$ python -q
>>> import numpy as np
>>> np.set_printoptions(precision=1, suppress=True, linewidth=120, floatmode="fixed")
>>> tidy = lambda a: np.round(a, 1) + 0
>>> A = np.loadtxt("w.csv", delimiter=",")
>>> A
array([[ 1.0,  2.0, -8.0, -3.0, -4.0,  0.0,  1.0],
       [ 2.0, -1.0, -2.0, -4.0, -3.0,  1.0,  4.0],
       [ 3.0, -3.0, -3.0, -2.0, -3.0,  1.0,  2.0],
       [-2.0,  3.0,  0.0,  1.0,  1.0,  2.0, -2.0],
       [ 1.0, -1.0, -5.0,  0.0, -3.0,  2.0,  4.0],
       [ 0.0,  0.0,  0.0,  0.0,  0.0,  0.0,  0.0],
       [-5.0,  0.0, -3.0,  3.0, -1.0,  3.0, -1.0],
       [-2.0,  3.0,  0.0,  1.0,  1.0,  2.0, -2.0],
       [ 0.0,  0.0,  0.0,  0.0,  0.0,  0.0,  0.0],
       [ 0.0,  0.0,  0.0,  0.0,  0.0,  0.0,  0.0],
       [ 0.0,  0.0,  0.0,  0.0,  0.0,  0.0,  0.0],
       [ 1.0,  2.0, -8.0, -3.0, -4.0,  0.0,  1.0],
       [ 0.0,  0.0,  0.0,  0.0,  0.0,  0.0,  0.0],
       [ 1.0,  0.0, -5.0, -5.0, -2.0, -1.0, -7.0],
       [ 0.0,  3.0, -3.0, -3.0, -1.0, -2.0, -3.0],
       [-2.0,  2.0, -2.0,  2.0,  0.0,  1.0,  2.0],
       [-1.0,  2.0,  1.0, -2.0,  0.0,  0.0,  2.0],
       [-3.0,  8.0, -2.0, -4.0,  0.0,  0.0, -3.0],
       [ 1.0,  2.0,  2.0, -1.0,  3.0, -2.0, -3.0],
       [-2.0,  2.0, -2.0,  2.0,  0.0,  1.0,  2.0],
       [-7.0,  3.0, -3.0,  4.0,  0.0,  5.0, -3.0],
       [ 0.0,  3.0, -3.0, -3.0, -1.0, -2.0, -3.0],
       [ 1.0, -1.0, -5.0,  0.0, -3.0,  2.0,  4.0]])
>>> # row 7 repeats row 3
>>> cent = A[[18, 15]].astype(float)
>>> for _ in range(7):
...     z = np.linalg.norm(A[:, None] - cent, axis=-1).argmin(axis=1)
...     cent = np.array([A[z == j].mean(axis=0) for j in range(2)])
... 
>>> z
array([1, 1, 1, 1, 1, 1, 1, 1, 1, 1, 1, 1, 1, 0, 0, 1, 1, 0, 0, 1, 1, 0, 1])
>>> tidy(cent[1] - cent[0])
array([-0.5, -2.5,  0.0,  3.1, -0.9,  2.5,  4.6])
>>> np.bincount(z)
array([ 5, 18])
>>> z = A[:, 3] > np.median(A[:, 3])
>>> f = A[z].mean(axis=0) - A[~z].mean(axis=0)
>>> tidy(f)
array([-3.7,  1.2,  0.7,  3.9,  1.4,  2.4, -0.6])
>>> Ac = A - A.mean(axis=0)
>>> evecs = np.linalg.svd(Ac)[2][:6]
>>> other = Ac - Ac @ evecs.T @ evecs
>>> tidy(np.diag(evecs.T @ evecs))
array([1.0, 0.9, 0.9, 0.9, 0.4, 1.0, 1.0])
>>> tidy(np.linalg.norm(other) / np.linalg.norm(Ac))
np.float64(0.0)
>>> proj = A @ np.linalg.solve(A.T @ A, A.T)
>>> tidy(np.diag(proj))
array([0.3, 0.5, 0.3, 0.3, 0.2, 0.0, 0.5, 0.3, 0.0, 0.0, 0.0, 0.3, 0.0, 0.8, 0.2, 0.2, 0.4, 0.6, 0.8, 0.2, 0.5, 0.2,
       0.2])
>>> tidy(proj @ A[:, 2])
array([-8.0, -2.0, -3.0,  0.0, -5.0,  0.0, -3.0,  0.0,  0.0,  0.0,  0.0, -8.0,  0.0, -5.0, -3.0, -2.0,  1.0, -2.0,
        2.0, -2.0, -3.0, -3.0, -5.0])
>>> np.allclose(proj @ proj, proj)
True
>>> data = np.load("out10.npy")
>>> data
array([[0, 0, 0, 0],
       [0, 2, 0, 0],
       [0, 0, 2, 0],
       [0, 0, 0, 1]])
>>> np.kron(np.eye(2, dtype=int), data)
array([[0, 0, 0, 0, 0, 0, 0, 0],
       [0, 2, 0, 0, 0, 0, 0, 0],
       [0, 0, 2, 0, 0, 0, 0, 0],
       [0, 0, 0, 1, 0, 0, 0, 0],
       [0, 0, 0, 0, 0, 0, 0, 0],
       [0, 0, 0, 0, 0, 2, 0, 0],
       [0, 0, 0, 0, 0, 0, 2, 0],
       [0, 0, 0, 0, 0, 0, 0, 1]])
>>> tidy(np.linalg.det(2 * data)), tidy(np.linalg.det(data))
(np.float64(0.0), np.float64(0.0))
>>> np.einsum("ii->", data)
np.int64(5)
>>> np.einsum("ij,ji->", data, data)
np.int64(9)
>>> tidy(np.linalg.det(data[::-1]))
np.float64(0.0)
>>> tidy(np.linalg.det(data.T))
np.float64(0.0)
>>> tidy(np.linalg.eigvals(data).sum().real)
np.float64(5.0)
>>> X = np.load("m.npy")
>>> X
array([[ 3,  3, -1,  1,  3,  1],
       [-2,  0,  2, -3,  2, -2],
       [ 3, -3, -1,  3,  1, -1],
       [ 0,  1, -1, -3,  3, -3],
       [ 3, -3, -1,  1, -2, -3],
       [ 0,  3, -2,  0, -1,  0],
       [-2,  3, -3, -3,  0, -3],
       [ 2, -2,  1,  3, -2, -2]])
>>> proj = X @ np.linalg.solve(X.T @ X, X.T)
>>> tidy(np.trace(proj))
np.float64(6.0)
>>> tidy(proj)
array([[ 0.9, -0.1,  0.0,  0.2, -0.1,  0.2, -0.2,  0.0],
       [-0.1,  0.6, -0.2,  0.3, -0.1, -0.2,  0.0,  0.2],
       [ 0.0, -0.2,  0.9,  0.1, -0.1, -0.2,  0.0,  0.1],
       [ 0.2,  0.3,  0.1,  0.5,  0.2, -0.1,  0.2, -0.1],
       [-0.1, -0.1, -0.1,  0.2,  0.9,  0.0, -0.1,  0.1],
       [ 0.2, -0.2, -0.2, -0.1,  0.0,  0.4,  0.3,  0.1],
       [-0.2,  0.0,  0.0,  0.2, -0.1,  0.3,  0.8,  0.0],
       [ 0.0,  0.2,  0.1, -0.1,  0.1,  0.1,  0.0,  0.9]])
>>> tidy(np.linalg.eigvalsh(proj))
array([0.0, 0.0, 1.0, 1.0, 1.0, 1.0, 1.0, 1.0])
>>> vals, evecs = np.linalg.eigh(proj)
>>> x0 = np.array([2, 2, 2, -2, -3, 1, -3, 3])
>>> tidy(evecs * np.maximum(vals, 0) @ evecs.T)
array([[ 0.9, -0.1,  0.0,  0.2, -0.1,  0.2, -0.2,  0.0],
       [-0.1,  0.6, -0.2,  0.3, -0.1, -0.2,  0.0,  0.2],
       [ 0.0, -0.2,  0.9,  0.1, -0.1, -0.2,  0.0,  0.1],
       [ 0.2,  0.3,  0.1,  0.5,  0.2, -0.1,  0.2, -0.1],
       [-0.1, -0.1, -0.1,  0.2,  0.9,  0.0, -0.1,  0.1],
       [ 0.2, -0.2, -0.2, -0.1,  0.0,  0.4,  0.3,  0.1],
       [-0.2,  0.0,  0.0,  0.2, -0.1,  0.3,  0.8,  0.0],
       [ 0.0,  0.2,  0.1, -0.1,  0.1,  0.1,  0.0,  0.9]])
>>> tidy(np.linalg.eigvalsh(proj[1:, 1:]))
array([0.0, 0.1, 1.0, 1.0, 1.0, 1.0, 1.0])
>>> f, v = X[1], X[7]
>>> f @ f
np.int64(25)
>>> pr = (f @ v) / (f @ f) * f
>>> tidy(pr)
array([ 0.9,  0.0, -0.9,  1.3, -0.9,  0.9])
>>> tidy(np.linalg.norm(f + v) ** 2 + np.linalg.norm(f - v) ** 2)
np.float64(102.0)
>>> other = X / np.sqrt((X ** 2).mean(axis=1, keepdims=True))
>>> tidy(X - X.mean(axis=1, keepdims=True))
array([[ 1.3,  1.3, -2.7, -0.7,  1.3, -0.7],
       [-1.5,  0.5,  2.5, -2.5,  2.5, -1.5],
       [ 2.7, -3.3, -1.3,  2.7,  0.7, -1.3],
       [ 0.5,  1.5, -0.5, -2.5,  3.5, -2.5],
       [ 3.8, -2.2, -0.2,  1.8, -1.2, -2.2],
       [ 0.0,  3.0, -2.0,  0.0, -1.0,  0.0],
       [-0.7,  4.3, -1.7, -1.7,  1.3, -1.7],
       [ 2.0, -2.0,  1.0,  3.0, -2.0, -2.0]])
>>> np.abs(X).max()
np.int64(3)
>>> tidy(X.mean(axis=0))
array([ 0.9,  0.2, -0.8, -0.1,  0.5, -1.6])
>>> X.sum(axis=1)
array([10, -3,  2, -3, -5,  0, -8,  0])
>>> np.unravel_index(np.abs(X).argmax(), X.shape)
(np.int64(0), np.int64(0))
>>> tidy(np.linalg.norm(X))
np.float64(15.1)
>>> E = np.load("arr.npy")
>>> tidy(E)
array([[-0.5, -0.9,  0.0],
       [ 0.9, -0.5,  0.0],
       [ 0.0,  0.0,  1.0]])
>>> tidy(np.linalg.det(E))
np.float64(1.0)
>>> tidy(np.trace(E))
np.float64(0.0)
>>> tidy(np.linalg.matrix_power(E, 4))
array([[-0.5, -0.9,  0.0],
       [ 0.9, -0.5,  0.0],
       [ 0.0,  0.0,  1.0]])
>>> tidy(E @ E)
array([[-0.5,  0.9,  0.0],
       [-0.9, -0.5,  0.0],
       [ 0.0,  0.0,  1.0]])
>>> tidy((E - E.T) / 2)
array([[ 0.0, -0.9,  0.0],
       [ 0.9,  0.0,  0.0],
       [ 0.0,  0.0,  0.0]])
>>> tidy((E + E.T) / 2)
array([[-0.5,  0.0,  0.0],
       [ 0.0, -0.5,  0.0],
       [ 0.0,  0.0,  1.0]])
>>> np.allclose(E @ E.T, E.T @ E)
True
